$ python -q
>>> import numpy as np
>>> from numpy import linalg as LA
>>> np.set_printoptions(precision=2, suppress=True, linewidth=140)
>>> A = np.loadtxt("test2.csv", delimiter=",")
>>> print(A)
[[-2.61 -2.51  0.83 -0.48  1.4 ]
 [ 1.56 -1.92 -0.61 -2.86 -1.15]
 [-0.69  1.95 -1.31 -2.28  2.19]
 [ 2.08 -0.06  2.69 -0.23  2.09]
 [ 1.39 -1.49 -2.45  1.52  1.89]]
>>> other = A / LA.norm(A, axis=1, keepdims=True)
>>> gram = other @ other.T
>>> print(np.degrees(np.arccos(np.clip(gram[2, 3], -1, 1))))
90.0
>>> print((gram - 2 * np.eye(5)).round(6).argmax(axis=1))
[1 0 0 0 0]
>>> print(LA.norm(other, axis=1))
[1. 1. 1. 1. 1.]
>>> print((np.abs(gram) > 0.9).astype(int))
[[1 0 0 0 0]
 [0 1 0 0 0]
 [0 0 1 0 0]
 [0 0 0 1 0]
 [0 0 0 0 1]]
>>> W = np.array([[-2, -1, 1, -1, -1],
...     [0, 1, -1, 2, 2],
...     [1, -1, 2, 2, -2],
...     [2, 2, -2, -2, 1],
...     [2, -1, -2, 1, 2]])
>>> b = np.array([-1, -2, 0, 2, 2])
>>> hid = np.maximum(A @ W + b, 0)
>>> print(hid)
[[ 6.89  0.    0.    3.61  0.24]
 [ 0.    0.   10.28  0.    0.  ]
 [ 0.    0.    0.   10.73 11.3 ]
 [ 1.24  0.    3.81  7.72  0.  ]
 [ 0.58  0.    0.    0.    7.82]]
>>> print((hid > 0).mean(axis=0))
[0.6 0.  0.4 0.6 0.6]
>>> print(LA.matrix_rank(hid))
4
>>> print((hid > 0).astype(int))
[[1 0 0 1 1]
 [0 0 1 0 0]
 [0 0 0 1 1]
 [1 0 1 1 0]
 [1 0 0 0 1]]
>>> basis = np.array([[-2, -1, 1], [-2, -1, -3], [1, 2, 1], [3, 3, 3], [1, 1, 2]])
>>> print((hid @ basis).round(6).argmax(axis=1))
[2 1 2 1 2]
>>> print(W @ basis)
[[  3   1  -3]
 [  5   5   6]
 [  6   8   8]
 [-15 -13 -10]
 [  1   0  10]]
>>> other = np.array([[3, 2, 0], [0, 0, 2]])
>>> basis = np.kron(other, hid)
>>> print(LA.matrix_rank(basis))
8
>>> ang = np.radians(180)
>>> Rm = np.eye(5)
>>> Rm[3, 3] = Rm[1, 1] = np.cos(ang)
>>> Rm[3, 1], Rm[1, 3] = -np.sin(ang), np.sin(ang)
>>> print(Rm.round(2) + 0)
[[ 1.  0.  0.  0.  0.]
 [ 0. -1.  0.  0.  0.]
 [ 0.  0.  1.  0.  0.]
 [ 0.  0.  0. -1.  0.]
 [ 0.  0.  0.  0.  1.]]
>>> other = A @ Rm.T
>>> print(np.allclose(A @ A.T, other @ other.T))
True
>>> print(LA.svd(A, compute_uv=False), LA.svd(other, compute_uv=False))
[4. 4. 4. 4. 4.] [4. 4. 4. 4. 4.]
